% ipython --no-banner

In [1]: import numpy as np

In [2]: np.set_printoptions(precision=1, suppress=True, linewidth=140, legacy="1.25")

In [3]: def tidy(a):
   ...:     return np.round(a, 1) + 0
   ...: 

In [4]: mat = np.array([[1, 0, -1, 0], [-2, 0, -1, -1], [-2, -1, 2, 2]])

In [5]: mat[1] = mat[0]

In [6]: mat
Out[6]: 
array([[ 1,  0, -1,  0],
       [ 1,  0, -1,  0],
       [-2, -1,  2,  2]])

In [7]: rk = np.linalg.matrix_rank(mat)

In [8]: rk
Out[8]: 2

In [9]: null = np.linalg.svd(mat)[2][rk:].T

In [10]: np.linalg.matrix_rank(mat.T @ mat), np.linalg.matrix_rank(mat @ mat.T)
Out[10]: (2, 2)

In [11]: tidy(null @ null.T)
Out[11]: 
array([[0.5, 0. , 0.5, 0. ],
       [0. , 0.8, 0. , 0.4],
       [0.5, 0. , 0.5, 0. ],
       [0. , 0.4, 0. , 0.2]])

In [12]: Uu, sigma, Vt = np.linalg.svd(mat)

In [13]: V = Vt[:(sigma > 1e-8).sum()]

In [14]: rng = np.random.default_rng(4)

In [15]: x = mat[0] + 3 * mat[1] + rng.integers(2) * np.eye(4)[3]

In [16]: x
Out[16]: array([ 4.,  0., -4.,  1.])

In [17]: tidy(np.linalg.norm(x - V.T @ V @ x))
Out[17]: 0.4

In [18]: tidy(np.diag(V.T @ V))
Out[18]: array([0.5, 0.2, 0.5, 0.8])

In [19]: np.unique(mat.round(6), axis=0).shape
Out[19]: (2, 4)

In [20]: tidy(mat @ np.linalg.pinv(mat) @ mat)
Out[20]: 
array([[ 1.,  0., -1.,  0.],
       [ 1.,  0., -1.,  0.],
       [-2., -1.,  2.,  2.]])

In [21]: other = mat[0, 0] * mat[1:] - np.outer(mat[1:, 0], mat[0])

In [22]: other
Out[22]: 
array([[ 0,  0,  0,  0],
       [ 0, -1,  0,  2]])

In [23]: mat[:, 0] / mat[0, 0]
Out[23]: array([ 1.,  1., -2.])

In [24]: np.linalg.matrix_rank(other), np.linalg.matrix_rank(mat)
Out[24]: (1, 2)

In [25]: np.flatnonzero(~other.round(6).any(axis=1))
Out[25]: array([0])
